$ ipython --no-banner

In [1]: import numpy as np

In [2]: np.set_printoptions(precision=2, suppress=True, linewidth=160)

In [3]: def rd(a):
   ...:     return np.round(a, 2) + 0
   ...: 

In [4]: m1 = np.loadtxt("sample17.csv", delimiter=",")

In [5]: print(m1)
[[-1.21 -0.32  3.24  0.65 -0.48  2.26]
 [ 3.89  1.91  0.16 -4.84 -4.98  1.5 ]
 [ 1.03  1.6  -0.16 -6.29 -3.72  1.26]
 [ 0.59  0.93  1.4   0.85 -1.36  1.99]
 [ 0.37  0.48  2.92  2.73 -2.37  1.61]
 [ 2.06 -0.85  1.74  0.6   0.03  2.11]
 [ 2.63  1.08  0.82 -6.75 -3.98  1.12]
 [ 0.98 -0.17  1.5   1.66 -1.41  2.43]
 [ 5.13 -0.58  0.88 -6.32 -4.77  0.81]
 [ 2.17  2.25  0.65 -4.87 -3.32  0.99]
 [ 4.43  1.55  0.27 -6.05 -2.38  1.73]
 [ 3.84  1.55  0.06 -5.93 -4.55  0.9 ]
 [ 0.95 -0.29  0.5   0.77 -1.56  1.34]
 [ 4.12  1.55  0.77 -5.36 -4.36  2.23]
 [ 4.41  3.83 -1.52 -4.65 -5.41  4.33]
 [-0.15  0.81 -0.71 -1.9  -2.36  2.02]
 [ 0.12  0.15  1.12  1.49 -2.08  0.66]
 [ 2.09  0.62 -0.16 -6.   -4.36  1.51]
 [-0.36  1.16  1.09  2.53 -1.62  1.48]
 [ 3.03  0.68 -0.77 -6.06 -4.94  2.53]
 [ 0.98  2.    2.03  1.22 -2.92  2.31]
 [ 4.11 -0.54  1.13 -6.19 -3.53  1.32]]

In [6]: B = m1 / np.linalg.norm(m1, axis=1, keepdims=True)

In [7]: C2 = B @ B.T

In [8]: rd(np.degrees(np.arccos(np.clip(C2[10, 9], -1, 1))))
Out[8]: np.float64(19.71)

In [9]: (C2 - 2 * np.eye(22)).round(6).argmax(axis=1)
Out[9]: array([ 4, 13, 17, 20, 16,  7, 17, 12, 21,  6, 13,  1,  7,  1,  1, 14,  4, 19,  4, 17,  3,  8])

In [10]: rd(np.linalg.norm(B, axis=1))
Out[10]: array([1., 1., 1., 1., 1., 1., 1., 1., 1., 1., 1., 1., 1., 1., 1., 1., 1., 1., 1., 1., 1., 1.])

In [11]: Ac = (m1 - m1.mean(axis=0)) / m1.std(axis=0)

In [12]: np.argwhere(np.abs(Ac) > 2)
Out[12]: 
array([[ 0,  2],
       [14,  1],
       [14,  2],
       [14,  5]])

In [13]: b = np.linalg.lstsq(np.delete(Ac, 0, axis=1), Ac[:, 0])[0]

In [14]: rd(b)
Out[14]: array([-0.13,  0.12, -0.63, -0.36,  0.19])

In [15]: np.abs(b).argmax()
Out[15]: np.int64(2)

In [16]: print(rd(1 - np.var(Ac[:, 0] - np.delete(Ac, 0, axis=1) @ b)))
0.66

In [17]: Ac = m1 - m1.mean(axis=0)

In [18]: left, sv, vt = np.linalg.svd(Ac, full_matrices=False)

In [19]: rd(sv)
Out[19]: array([19.29,  6.14,  5.07,  3.56,  3.2 ,  2.59])

In [20]: np.searchsorted(np.cumsum(sv ** 2) / (sv ** 2).sum(), 0.9) + 1
Out[20]: np.int64(3)

In [21]: rd(Ac.mean(axis=0))
Out[21]: array([0., 0., 0., 0., 0., 0.])

In [22]: np.abs(vt[0]).argmax()
Out[22]: np.int64(3)

In [23]: W2 = m1[[11, 15]].astype(float)

In [24]: for _ in range(6):
    ...:     lab = np.linalg.norm(m1[:, None] - W2, axis=-1).argmin(axis=1)
    ...:     W2 = np.array([m1[lab == j].mean(axis=0) for j in range(2)])
    ...: 

In [25]: lab
Out[25]: array([1, 0, 0, 1, 1, 1, 0, 1, 0, 0, 0, 0, 1, 0, 0, 1, 1, 0, 1, 0, 1, 0])

In [26]: np.abs(W2[1] - W2[0]).argmax()
Out[26]: np.int64(3)

In [27]: rd(W2)
Out[27]: 
array([[ 3.41,  1.29,  0.18, -5.78, -4.19,  1.69],
       [ 0.43,  0.39,  1.48,  1.06, -1.61,  1.82]])

In [28]: print(np.bincount(lab))
[12 10]

In [29]: vec = np.array([8, 5, 1, 1, 9, 3])

In [30]: print((m1 @ vec).argmax())
10

In [31]: np.linalg.norm(m1 @ vec) <= np.linalg.norm(m1, 2) * np.linalg.norm(vec) + 1e-9
Out[31]: np.True_

In [32]: B = np.array([[0, 1, 2], [0, 3, 2], [1, 1, 0], [3, 1, 3], [1, 3, 2]])

In [33]: X = np.block([[np.zeros((5, 5)), B], [B.T, np.zeros((3, 3))]])

In [34]: X
Out[34]: 
array([[0., 0., 0., 0., 0., 0., 1., 2.],
       [0., 0., 0., 0., 0., 0., 3., 2.],
       [0., 0., 0., 0., 0., 1., 1., 0.],
       [0., 0., 0., 0., 0., 3., 1., 3.],
       [0., 0., 0., 0., 0., 1., 3., 2.],
       [0., 0., 1., 3., 1., 0., 0., 0.],
       [1., 3., 1., 1., 3., 0., 0., 0.],
       [2., 2., 0., 3., 2., 0., 0., 0.]])

In [35]: # symmetric, so the eigenvalues are real

In [36]: rank = np.linalg.matrix_rank(X)

In [37]: rank
Out[37]: np.int64(6)

In [38]: N = np.linalg.svd(X)[2][rank:].T

In [39]: rd(N @ N.T)
Out[39]: 
array([[ 0.45, -0.25,  0.41, -0.14,  0.01,  0.  ,  0.  ,  0.  ],
       [-0.25,  0.45, -0.01,  0.14, -0.41,  0.  ,  0.  ,  0.  ],
       [ 0.41, -0.01,  0.52, -0.08, -0.27,  0.  ,  0.  ,  0.  ],
       [-0.14,  0.14, -0.08,  0.06, -0.08,  0.  ,  0.  ,  0.  ],
       [ 0.01, -0.41, -0.27, -0.08,  0.52,  0.  ,  0.  ,  0.  ],
       [ 0.  ,  0.  ,  0.  ,  0.  ,  0.  ,  0.  ,  0.  ,  0.  ],
       [ 0.  ,  0.  ,  0.  ,  0.  ,  0.  ,  0.  ,  0.  ,  0.  ],
       [ 0.  ,  0.  ,  0.  ,  0.  ,  0.  ,  0.  ,  0.  ,  0.  ]])

In [40]: np.linalg.matrix_rank(X.T @ X), np.linalg.matrix_rank(X @ X.T)
Out[40]: (np.int64(6), np.int64(6))

In [41]: rd(X @ N)
Out[41]: 
array([[0., 0.],
       [0., 0.],
       [0., 0.],
       [0., 0.],
       [0., 0.],
       [0., 0.],
       [0., 0.],
       [0., 0.]])

In [42]: [int(np.linalg.matrix_rank(np.delete(X, i, axis=0))) for i in range(8)]
Out[42]: [6, 6, 6, 6, 6, 5, 5, 5]
